$ python3 -q
>>> import numpy as np
>>> import numpy.linalg as la
>>> np.set_printoptions(suppress=True, linewidth=100)
>>> m1 = np.loadtxt("block19.csv", delimiter=",")
>>> m1
array([[-16.8,  13.4,  21.3],
       [-17.1,  13.7,  21.4],
       [-18.5,  11.6,  22.9],
       [ 68.6, -46.4,  28.9],
       [-17.2,  12.4,  21.6],
       [ -6.5,  14.4,   2.7],
       [ -5.4,  14.9,   1. ],
       [ 67.4, -44.8,  28.1],
       [ -5.8,  14.3,   2.9],
       [-18.1,  10.8,  22.3],
       [-18.7,  11.1,  22.4],
       [-17.2,  13.1,  20.7],
       [ 69.4, -47. ,  28.1],
       [-17.5,  10.3,  21.1],
       [-16. ,  11.5,  20.9],
       [ -6.9,  13.9,   2.6],
       [ -5.4,  15.4,   1.3],
       [ 68.5, -48.1,  27.6],
       [ -5. ,  13.7,   2.4],
       [ -6.8,  14.8,   2.7],
       [ -4.3,  14.3,   0. ]])
>>> Ac = (m1 - m1.mean(axis=0)) / m1.std(axis=0)
>>> Ac.std(axis=0)
array([1., 1., 1.])
>>> b = la.lstsq(np.delete(Ac, 1, axis=1), Ac[:, 1])[0]
>>> round(float(1 - np.var(Ac[:, 1] - np.delete(Ac, 1, axis=1) @ b)), 1)
1.0
>>> b.round(1)
array([-0.9, -0.2])
>>> C = m1[[15, 13]].astype(float)
>>> for _ in range(6):
...     idx = la.norm(m1[:, None] - C, axis=-1).argmin(axis=1)
...     C = np.array([m1[idx == j].mean(axis=0) for j in range(2)])
... 
>>> idx
array([1, 1, 1, 0, 1, 1, 1, 0, 1, 1, 1, 1, 0, 1, 1, 1, 1, 0, 1, 1, 1])
>>> np.abs(C[1] - C[0]).argmax()
np.int64(0)
>>> C.round(1)
array([[ 68.5, -46.6,  28.2],
       [-12. ,  13.2,  12.4]])
>>> np.round(C[1] - C[0], 1)
array([-80.4,  59.7, -15.8])
>>> np.bincount(idx)
array([ 4, 17])
>>> C2 = np.cov(m1, rowvar=False)
>>> np.round(la.eigvalsh(C2)[::-1], 1)
array([1671.1,  108.1,    0.6])
>>> np.argwhere(np.triu(np.abs(np.corrcoef(m1.T)) > 0.8, 1))
array([[0, 1]])
>>> C2.shape
(3, 3)
>>> Ac = m1 - m1.mean(axis=0)
>>> U, sigma, vt = la.svd(Ac, full_matrices=False)
>>> np.round(sigma ** 2 / (sigma ** 2).sum(), 1) + 0
array([0.9, 0.1, 0. ])
>>> (np.sign(U[:, 0]) == np.sign(U[0, 0])).astype(int)
array([1, 1, 1, 0, 1, 1, 1, 0, 1, 1, 1, 1, 0, 1, 1, 1, 1, 0, 1, 1, 1])
>>> np.abs(U[:, 0]).argmax()
np.int64(12)
>>> Ac = m1 - m1.mean(axis=0)
>>> vecs = la.svd(Ac)[2][:2]
>>> out = Ac - Ac @ vecs.T @ vecs
>>> np.round(la.norm(out) / la.norm(Ac), 1)
np.float64(0.0)
>>> np.round(np.diag(vecs.T @ vecs), 1)
array([0.8, 0.4, 0.8])
>>> X = np.loadtxt("data.csv", delimiter=",")
>>> X.round(1) + 0
array([[0. , 0. , 0. , 0. ],
       [0. , 0. , 0. , 0.2],
       [0. , 0. , 0. , 0.2],
       [0. , 0.2, 0.2, 0.9]])
>>> np.round(la.det(X), 1)
np.float64(0.0)
>>> np.round(X @ X, 1) + 0
array([[0. , 0. , 0. , 0. ],
       [0. , 0. , 0. , 0.2],
       [0. , 0. , 0. , 0.2],
       [0. , 0.2, 0.2, 0.9]])
>>> np.flatnonzero(la.matrix_power((X != 0) + (X.T != 0) + np.eye(4), 4)[2])
array([1, 2, 3])
>>> U, sigma, vt = la.svd(X)
>>> sigma.round(1) + 0
array([1., 0., 0., 0.])
>>> out = U[:, :1] @ np.diag(sigma[:1]) @ vt[:1]
>>> round(la.norm(X - out) / la.norm(X), 1)
np.float64(0.0)
>>> la.matrix_rank(X, rtol=0.05)
np.int64(1)
>>> np.round(np.abs(X - out).max(), 1)
np.float64(0.0)
>>> r0 = np.array([5, 2, 9])
>>> np.round(np.convolve(m1[3], r0), 1)
array([ 343. ,  -94.8,  669.1, -359.8,  260.1])
>>> np.round(np.polyval(r0, m1[3]), 1)
array([23676. , 10681. ,  4242.8])
>>> J = np.loadtxt("out14.csv", delimiter=",")
>>> J
array([[2., 1., 0., 0.],
       [0., 2., 1., 0.],
       [0., 0., 2., 1.],
       [0., 0., 0., 2.]])
>>> np.allclose(J @ J.T, J.T @ J)
False
>>> np.round(la.matrix_power(J, 3), 1)
array([[ 8., 12.,  6.,  1.],
       [ 0.,  8., 12.,  6.],
       [ 0.,  0.,  8., 12.],
       [ 0.,  0.,  0.,  8.]])
>>> round(float(la.det(J)), 1)
16.0
>>> J.inv()
Traceback (most recent call last):
  File "<python-input-50>", line 1, in <module>
    J.inv()
    ^^^^^
AttributeError: 'numpy.ndarray' object has no attribute 'inv'
>>> np.trace(J)
np.float64(8.0)
>>> (J + J.T) / 2
array([[2. , 0.5, 0. , 0. ],
       [0.5, 2. , 0.5, 0. ],
       [0. , 0.5, 2. , 0.5],
       [0. , 0. , 0.5, 2. ]])
>>> round(np.abs(la.eigvals(J)).max(), 1)
np.float64(2.0)
>>> r0, r1 = J[3], J[2]
>>> r0 @ r1
np.float64(2.0)
>>> p = (r0 @ r1) / (r0 @ r0) * r0
>>> (r1 - p) @ r0
np.float64(0.0)
>>> np.outer(r0, r1)
array([[0., 0., 0., 0.],
       [0., 0., 0., 0.],
       [0., 0., 0., 0.],
       [0., 0., 4., 2.]])
>>> p
array([0., 0., 0., 1.])
>>> r1 - p
array([0., 0., 2., 0.])
